$ python3 -q
>>> import numpy as np
>>> np.set_printoptions(precision=4, suppress=True, linewidth=100)
>>> basis = np.array([[2, 9, 3, 9], [6, 2, 9, 9], [2, 7, 3, 2]])
>>> rng = np.random.default_rng(472)
>>> M = rng.normal(size=(29, 3)) @ basis + np.array([-2, -2, 2, -2])
>>> M
array([[  1.0709,  -9.2754,   6.6063,  -0.8706],
       [ -2.6738,   4.039 ,   0.9894,   1.1395],
       [  8.2864,  21.9068,  17.4296,  16.0898],
       [  1.8718,   0.012 ,   7.8077,  -0.2308],
       [ -0.1959,   1.179 ,   4.7062,   2.8008],
       [  9.1039,  -7.5329,  18.6558,  12.4673],
       [ -1.0031,  -9.9136,   3.4954,  -5.9792],
       [  8.1788,  11.3372,  17.2683,  18.2176],
       [  0.524 ,  11.0712,   5.786 ,   8.9858],
       [ -2.5302,  -4.988 ,   1.2047,  -0.3106],
       [-12.9439, -11.6643, -14.4158, -25.4872],
       [ -4.7472, -15.2582,  -2.1208, -11.2111],
       [ -1.1396,   7.288 ,   3.2905,   5.5654],
       [  8.4294,  16.8432,  17.6442,  19.5201],
       [ -4.1627,  13.238 ,  -1.244 ,  -7.3619],
       [ -2.0438,   1.9572,   1.9342,  -7.4385],
       [ -4.4307,  -0.93  ,  -1.6461,  -6.0825],
       [ -4.0859,   5.0862,  -1.1288,   6.1546],
       [  2.2925,  15.3138,   8.4387,   8.6625],
       [ -3.9238,  -0.5495,  -0.8857,  -5.8357],
       [ -0.5104,   5.0146,   4.2343,   5.0825],
       [ -0.7419,  11.2913,   3.8871,   7.3676],
       [ -0.4051,  -6.3998,   4.3924,   4.9946],
       [  1.1777,   0.1469,   6.7665,  -2.0826],
       [ -2.3581,  -9.5114,   1.4628,  -5.8868],
       [  2.5728,  -0.2415,   8.8591,  -3.361 ],
       [  2.6576,  -1.9703,   8.9864,   2.0726],
       [  4.6205,  19.0842,  11.9307,  16.3865],
       [ -6.2377,  -8.7364,  -4.3565,  -6.8306]])
>>> lab = rng.permutation(4)
>>> out = M[:, lab] * rng.choice([-1, 1], 4)
>>> out
array([[ -0.8706,  -1.0709,  -9.2754,   6.6063],
       [  1.1395,   2.6738,   4.039 ,   0.9894],
       [ 16.0898,  -8.2864,  21.9068,  17.4296],
       [ -0.2308,  -1.8718,   0.012 ,   7.8077],
       [  2.8008,   0.1959,   1.179 ,   4.7062],
       [ 12.4673,  -9.1039,  -7.5329,  18.6558],
       [ -5.9792,   1.0031,  -9.9136,   3.4954],
       [ 18.2176,  -8.1788,  11.3372,  17.2683],
       [  8.9858,  -0.524 ,  11.0712,   5.786 ],
       [ -0.3106,   2.5302,  -4.988 ,   1.2047],
       [-25.4872,  12.9439, -11.6643, -14.4158],
       [-11.2111,   4.7472, -15.2582,  -2.1208],
       [  5.5654,   1.1396,   7.288 ,   3.2905],
       [ 19.5201,  -8.4294,  16.8432,  17.6442],
       [ -7.3619,   4.1627,  13.238 ,  -1.244 ],
       [ -7.4385,   2.0438,   1.9572,   1.9342],
       [ -6.0825,   4.4307,  -0.93  ,  -1.6461],
       [  6.1546,   4.0859,   5.0862,  -1.1288],
       [  8.6625,  -2.2925,  15.3138,   8.4387],
       [ -5.8357,   3.9238,  -0.5495,  -0.8857],
       [  5.0825,   0.5104,   5.0146,   4.2343],
       [  7.3676,   0.7419,  11.2913,   3.8871],
       [  4.9946,   0.4051,  -6.3998,   4.3924],
       [ -2.0826,  -1.1777,   0.1469,   6.7665],
       [ -5.8868,   2.3581,  -9.5114,   1.4628],
       [ -3.361 ,  -2.5728,  -0.2415,   8.8591],
       [  2.0726,  -2.6576,  -1.9703,   8.9864],
       [ 16.3865,  -4.6205,  19.0842,  11.9307],
       [ -6.8306,   6.2377,  -8.7364,  -4.3565]])
>>> left, _, VT = np.linalg.svd(M.T @ out)
>>> np.round(left @ VT, 4) + 0
array([[ 0., -1.,  0.,  0.],
       [ 0.,  0.,  1.,  0.],
       [ 0.,  0.,  0.,  1.],
       [ 1.,  0.,  0.,  0.]])
>>> lab
array([3, 0, 1, 2])
>>> W = np.array([[2, 0, 0, 2, 2], [2, 0, 2, 2, 0], [2, 1, 0, 1, 1], [0, 1, 0, 0, 2]])
>>> coef = np.array([-3, 3, -2, -3, 3])
>>> hid = np.maximum(out @ W + coef, 0)
>>> (hid > 0).mean(axis=0)
array([0.4483, 0.7931, 0.4483, 0.4828, 0.6552])
>>> np.linalg.matrix_rank(hid)
np.int64(5)
>>> (hid > 0).astype(int)
array([[0, 1, 0, 0, 1],
       [1, 1, 1, 1, 1],
       [1, 1, 0, 1, 1],
       [0, 1, 0, 0, 1],
       [1, 1, 0, 1, 1],
       [0, 1, 0, 0, 1],
       [0, 0, 1, 0, 0],
       [1, 1, 0, 1, 1],
       [1, 1, 0, 1, 1],
       [0, 0, 1, 0, 0],
       [0, 0, 1, 0, 0],
       [0, 0, 1, 0, 0],
       [1, 1, 1, 1, 1],
       [1, 1, 0, 1, 1],
       [1, 1, 1, 1, 0],
       [0, 1, 1, 0, 0],
       [0, 1, 1, 0, 0],
       [1, 1, 1, 1, 1],
       [1, 1, 0, 1, 1],
       [0, 1, 1, 0, 0],
       [1, 1, 0, 1, 1],
       [1, 1, 0, 1, 1],
       [0, 1, 0, 1, 1],
       [0, 1, 0, 0, 1],
       [0, 0, 1, 0, 0],
       [0, 1, 0, 0, 1],
       [0, 1, 0, 0, 1],
       [1, 1, 0, 1, 1],
       [0, 0, 1, 0, 0]])
>>> basis = np.array([[0, 3, 2], [2, -2, 1], [1, 2, -2], [0, -3, 3], [0, 1, 1]])
>>> W @ basis
array([[ 0,  2, 12],
       [ 2,  4,  6],
       [ 2,  2,  9],
       [ 2,  0,  3]])
